$ python3 -q
>>> import numpy as np
>>> np.set_printoptions(suppress=True, linewidth=120)
>>> def tidy(a):
...     return np.round(a, 3) + 0
... 
>>> out = np.array([[-3, 1], [-1, -1], [-3, -1], [3, 3], [1, -1]])
>>> Z = np.array([[2, 1, 1, -3, 0], [-1, -2, 1, -2, -3]])
>>> rng = np.random.default_rng(37)
>>> J = out @ Z + 0.05 * rng.normal(size=(5, 5))
>>> tidy(J)
array([[ -6.955,  -5.023,  -2.066,   7.033,  -2.952],
       [ -0.974,   0.872,  -2.077,   5.031,   3.075],
       [ -5.075,  -0.951,  -3.944,  11.001,   2.933],
       [  2.968,  -3.018,   6.035, -14.955,  -9.049],
       [  2.995,   2.998,  -0.009,  -0.953,   2.986]])
>>> [round(float(x), 3) for x in np.linalg.svd(J, compute_uv=False)[:3]]
[24.498, 11.667, 0.206]
>>> np.linalg.cond(J) > 100
np.True_
>>> tidy(np.abs(np.linalg.svd(J)[2][-1]))
array([0.397, 0.292, 0.76 , 0.422, 0.035])
>>> Q, _ = np.linalg.qr(np.array([[-1.2], [0.2], [0.7], [1.4], [-0.6]]))
>>> M = Q @ Q.T
>>> tidy(M)
array([[ 0.336, -0.056, -0.196, -0.392,  0.168],
       [-0.056,  0.009,  0.033,  0.065, -0.028],
       [-0.196,  0.033,  0.114,  0.228, -0.098],
       [-0.392,  0.065,  0.228,  0.457, -0.196],
       [ 0.168, -0.028, -0.098, -0.196,  0.084]])
>>> # symmetric, so the eigenvalues are real
>>> z = rng.permutation(5)
>>> z
array([4, 3, 1, 0, 2])
>>> out = M[z][:, z]
>>> tidy(np.trace(out))
np.float64(1.0)
>>> tidy(np.diag(out))
array([0.084, 0.457, 0.009, 0.336, 0.114])
>>> tidy(np.linalg.det(out)), tidy(np.linalg.det(M[z]))
(np.float64(0.0), np.float64(0.0))
>>> np.linalg.cond(M) > 100
np.True_
>>> tidy(np.linalg.norm(M, 2) / np.linalg.norm(M))
np.float64(1.0)
>>> np.argsort(-np.linalg.norm(M, axis=0).round(6), kind="stable")[:3]
array([3, 0, 2])
>>> np.linalg.matrix_rank(M, rtol=0.1)
np.int64(1)
>>> blk = np.stack([M, 3 * M, M[::-1]])
>>> np.linalg.matrix_rank(blk)
array([1, 1, 1])
>>> evals, vecs = np.linalg.eigh(M)
>>> x = np.array([2, 2, 2, 2, -2])
>>> tidy(vecs * np.abs(evals) @ vecs.T)
array([[ 0.336, -0.056, -0.196, -0.392,  0.168],
       [-0.056,  0.009,  0.033,  0.065, -0.028],
       [-0.196,  0.033,  0.114,  0.228, -0.098],
       [-0.392,  0.065,  0.228,  0.457, -0.196],
       [ 0.168, -0.028, -0.098, -0.196,  0.084]])
>>> (np.sign(vecs[:, -1].round(6)) == np.sign(vecs[0, -1].round(6))).astype(int)
array([1, 0, 0, 0, 1])
>>> tidy(x @ M @ x)
np.float64(2.695)
>>> tidy(np.linalg.eigvalsh(M[1:, 1:]))
array([0.   , 0.   , 0.   , 0.664])
>>> tidy(np.abs(M).sum(axis=1).max()), tidy(np.abs(evals).max())
(np.float64(1.338), np.float64(1.0))
>>> X = np.load("out0.npy")
>>> X
array([[ 1,  1,  1,  1, -1, -1, -1, -1],
       [ 1, -1, -1,  1, -1,  1,  1, -1],
       [ 1,  1,  1,  1,  1,  1,  1,  1],
       [ 1, -1, -1,  1,  1, -1, -1,  1],
       [ 1,  1, -1, -1, -1, -1,  1,  1]])
>>> out = np.array([[2, 8],
...     [-3, -1],
...     [-5, -4],
...     [-8, 0],
...     [3, -5],
...     [2, 2],
...     [-9, -7],
...     [-9, -4]])
>>> np.einsum("ij,ij->i", X, X)
array([8, 8, 8, 8, 8])
>>> out.T @ X.T
array([[ -1,   1, -27,   3, -11],
       [ 17,  17, -11,   9,   3]])
>>> np.einsum("ij->j", X)
array([ 5,  1, -1,  3, -1, -1,  1,  1])
>>> X @ out
array([[ -1,  17],
       [  1,  17],
       [-27, -11],
       [  3,   9],
       [-11,   3]])
>>> x = np.array([0, -2, -2, 2, 1, 1, 2, 1])
>>> a = np.maximum(X @ x, 0)
>>> X.T @ a
array([15, -9, -9, 15,  1,  5,  5,  1])
>>> X * (a > 1e-9)[:, None]
array([[ 0,  0,  0,  0,  0,  0,  0,  0],
       [ 1, -1, -1,  1, -1,  1,  1, -1],
       [ 1,  1,  1,  1,  1,  1,  1,  1],
       [ 1, -1, -1,  1,  1, -1, -1,  1],
       [ 0,  0,  0,  0,  0,  0,  0,  0]])
>>> np.flatnonzero(a > 1e-9)
array([1, 2, 3])
>>> a
array([0, 7, 3, 5, 0])
>>> out = X + rng.integers(-2, 3, (5, 4)) @ rng.integers(-2, 3, (4, 8))
>>> out
array([[-1, -1,  3,  3,  9, -5, -3,  0],
       [ 4,  1, -3,  0, -7,  4,  3, -1],
       [ 1, -2,  4,  2, -1,  9,  6,  6],
       [-2,  1, -3, 12,  5, -2,  1,  6],
       [ 6,  2, -2, -7, -7,  2,  2, -1]])
>>> out - X
array([[-2, -2,  2,  2, 10, -4, -2,  1],
       [ 3,  2, -2, -1, -6,  3,  2,  0],
       [ 0, -3,  3,  1, -2,  8,  5,  5],
       [-3,  2, -2, 11,  4, -1,  2,  5],
       [ 5,  1, -1, -6, -6,  3,  1, -2]])
>>> np.abs(out - X).sum(axis=1)
array([25, 19, 27, 30, 25])
>>> np.linalg.matrix_rank(out - X, tol=1e-8)
np.int64(4)
>>> out = X / np.linalg.norm(X, axis=1, keepdims=True)
>>> G = out @ out.T
>>> tidy(np.linalg.norm(out, axis=1))
array([1., 1., 1., 1., 1.])
>>> tidy(G[2])
array([0., 0., 1., 0., 0.])
>>> np.degrees(np.arccos(np.clip(G[2, 1], -1, 1)))
np.float64(90.0)
>>> tidy(G)
array([[1., 0., 0., 0., 0.],
       [0., 1., 0., 0., 0.],
       [0., 0., 1., 0., 0.],
       [0., 0., 0., 1., 0.],
       [0., 0., 0., 0., 1.]])
>>> np.argwhere(np.triu(np.abs(G) > 0.95, 1))
array([], shape=(0, 2), dtype=int64)
>>> (np.abs(G) > 0.9).astype(int)
array([[1, 0, 0, 0, 0],
       [0, 1, 0, 0, 0],
       [0, 0, 1, 0, 0],
       [0, 0, 0, 1, 0],
       [0, 0, 0, 0, 1]])
>>> z = rng.integers(0, 3, 3)
>>> arr = (z[:, None] == z) * 2 + np.eye(3)
>>> arr
array([[3., 0., 0.],
       [0., 3., 0.],
       [0., 0., 3.]])
>>> # triangular
>>> z = rng.permutation(3)
>>> z
array([1, 2, 0])
>>> out = arr[z][:, z]
>>> np.diag(out)
array([3., 3., 3.])
>>> evals, vecs = np.linalg.eigh(arr)
>>> x = np.array([5, 3, -1])
>>> tidy(vecs * np.sqrt(evals) @ vecs.T)
array([[1.732, 0.   , 0.   ],
       [0.   , 1.732, 0.   ],
       [0.   , 0.   , 1.732]])
>>> tidy(np.linalg.eigvalsh(arr[1:, 1:]))
array([3., 3.])
>>> x @ arr @ x / (x @ x), evals[0], evals[-1]
(np.float64(3.0), np.float64(3.0), np.float64(3.0))
>>> vecs * np.maximum(evals, 0) @ vecs.T
array([[3., 0., 0.],
       [0., 3., 0.],
       [0., 0., 3.]])
>>> x = np.ones(3)
>>> for _ in range(5):
...     x = arr @ x
...     x /= np.linalg.norm(x)
...     print(round(x @ arr @ x, 3))
... 
3.0
3.0
3.0
3.0
3.0
>>> tidy(np.linalg.eigvalsh(arr)[-1])
np.float64(3.0)
>>> E = np.load("dump.npy")
>>> E
array([[ 1,  0,  0,  0,  0],
       [ 0, -1,  0,  0,  0],
       [ 0,  0, -1,  0,  0],
       [ 0,  0,  0, -3,  0],
       [ 0,  0,  0,  0,  2]])
>>> evals, vecs = np.linalg.eigh(E)
>>> np.unique(evals.round(6) + 0, return_counts=True)[1]
array([1, 2, 1, 1])
>>> tidy(np.linalg.eigvalsh(E + 4 * np.eye(5)))
array([1., 3., 3., 5., 6.])
>>> np.abs(vecs[:, -1]).round(6).argmax()
np.int64(4)
>>> vecs @ np.diag(evals) @ vecs.T
array([[ 1.,  0.,  0.,  0.,  0.],
       [ 0., -1.,  0.,  0.,  0.],
       [ 0.,  0., -1.,  0.,  0.],
       [ 0.,  0.,  0., -3.,  0.],
       [ 0.,  0.,  0.,  0.,  2.]])
>>> np.abs(vecs[:, -1])
array([0., 0., 0., 0., 1.])
>>> tidy(np.linalg.svd(E, compute_uv=False))
array([3., 2., 1., 1., 1.])
>>> (evals > 1e-8).sum(), (evals < -1e-8).sum()
(np.int64(2), np.int64(3))
>>> tidy(np.linalg.pinv(E))
array([[ 1.   ,  0.   ,  0.   ,  0.   ,  0.   ],
       [ 0.   , -1.   ,  0.   ,  0.   ,  0.   ],
       [ 0.   ,  0.   , -1.   ,  0.   ,  0.   ],
       [ 0.   ,  0.   ,  0.   , -0.333,  0.   ],
       [ 0.   ,  0.   ,  0.   ,  0.   ,  0.5  ]])
>>> E @ E.T
array([[1, 0, 0, 0, 0],
       [0, 1, 0, 0, 0],
       [0, 0, 1, 0, 0],
       [0, 0, 0, 9, 0],
       [0, 0, 0, 0, 4]])
>>> E.T @ E
array([[1, 0, 0, 0, 0],
       [0, 1, 0, 0, 0],
       [0, 0, 1, 0, 0],
       [0, 0, 0, 9, 0],
       [0, 0, 0, 0, 4]])
>>> out = np.linalg.inv(E)
>>> E @ out
array([[1., 0., 0., 0., 0.],
       [0., 1., 0., 0., 0.],
       [0., 0., 1., 0., 0.],
       [0., 0., 0., 1., 0.],
       [0., 0., 0., 0., 1.]])
>>> E @ E
array([[1, 0, 0, 0, 0],
       [0, 1, 0, 0, 0],
       [0, 0, 1, 0, 0],
       [0, 0, 0, 9, 0],
       [0, 0, 0, 0, 4]])
>>> np.linalg.matrix_rank(E - E[0, 0] * np.eye(5))
np.int64(4)
>>> [int(np.linalg.matrix_rank(np.linalg.matrix_power(E, p))) for p in range(1, 6)]
[5, 5, 5, 5, 5]
>>> evals, vecs = np.linalg.eig(E)
>>> evals
array([ 1., -1., -1., -3.,  2.])
>>> np.prod(evals)
np.float64(-6.0)
>>> tidy(np.sort(np.linalg.eigvals(E @ E)))
array([1., 1., 1., 4., 9.])
>>> E @ vecs[:, 0] - evals[0] * vecs[:, 0]
array([0., 0., 0., 0., 0.])
>>> Z = np.sign(np.array([[2, 2, 3], [1, 2, 1], [3, 1, 3]]))
>>> out = (np.tril(Z, -1) + np.eye(3)) @ (np.triu(Z, 1) + np.eye(3))
>>> evals = np.array([0, 1, 3])
>>> data = np.rint(out * evals @ np.linalg.inv(out)) + 0
>>> data
array([[-1., -1.,  2.],
       [-2., -2.,  4.],
       [-2., -5.,  7.]])
>>> # null space of dimension 1
>>> r = np.linalg.matrix_rank(data)
>>> r
np.int64(2)
>>> ns = np.linalg.svd(data)[2][r:].T
>>> tidy(ns[:, 0] / ns[np.abs(ns[:, 0]).round(6).argmax(), 0])
array([1., 1., 1.])
>>> [int(np.linalg.matrix_rank(np.delete(data, i, axis=0))) for i in range(3)]
[2, 2, 1]
>>> ns.shape
(3, 1)
>>> mat = np.loadtxt("arr.csv", delimiter=",")
>>> mat
array([[ 0.493,  0.537,  0.   ],
       [ 0.824,  0.862,  0.   ],
       [-0.345, -0.38 ,  0.   ],
       [-0.67 , -0.716,  0.   ],
       [ 0.716,  0.762,  0.   ],
       [-0.925, -0.947,  0.   ],
       [-0.851, -0.885,  0.   ],
       [-0.617, -0.664,  0.   ],
       [ 0.716,  0.762,  0.   ],
       [-0.851, -0.885,  0.   ],
       [-0.264, -0.291,  0.   ],
       [ 0.67 ,  0.716,  0.   ],
       [ 0.91 ,  0.935,  0.   ],
       [ 0.264,  0.291,  0.   ],
       [ 0.422,  0.462,  0.   ],
       [-0.264, -0.291,  0.   ],
       [-0.558, -0.604,  0.   ],
       [ 0.558,  0.604,  0.   ],
       [ 0.264,  0.291,  0.   ],
       [-0.757, -0.8  ,  0.   ],
       [-0.894, -0.922,  0.   ],
       [-0.264, -0.291,  0.   ],
       [-0.617, -0.664,  0.   ],
       [ 0.716,  0.762,  0.   ],
       [-0.793, -0.834,  0.   ],
       [ 0.716,  0.762,  0.   ],
       [ 0.422,  0.462,  0.   ],
       [-0.925, -0.947,  0.   ]])
>>> # row 8 repeats row 4
>>> r = np.linalg.matrix_rank(mat)
>>> r
np.int64(2)
>>> ns = np.linalg.svd(mat)[2][r:].T
>>> [int(np.linalg.matrix_rank(mat[:i])) for i in range(1, len(mat) + 1)]
[1, 2, 2, 2, 2, 2, 2, 2, 2, 2, 2, 2, 2, 2, 2, 2, 2, 2, 2, 2, 2, 2, 2, 2, 2, 2, 2, 2]
>>> ns.shape
(3, 1)
>>> [int(np.linalg.matrix_rank(mat[:, :j + 1])) for j in range(3)]
[1, 2, 2]
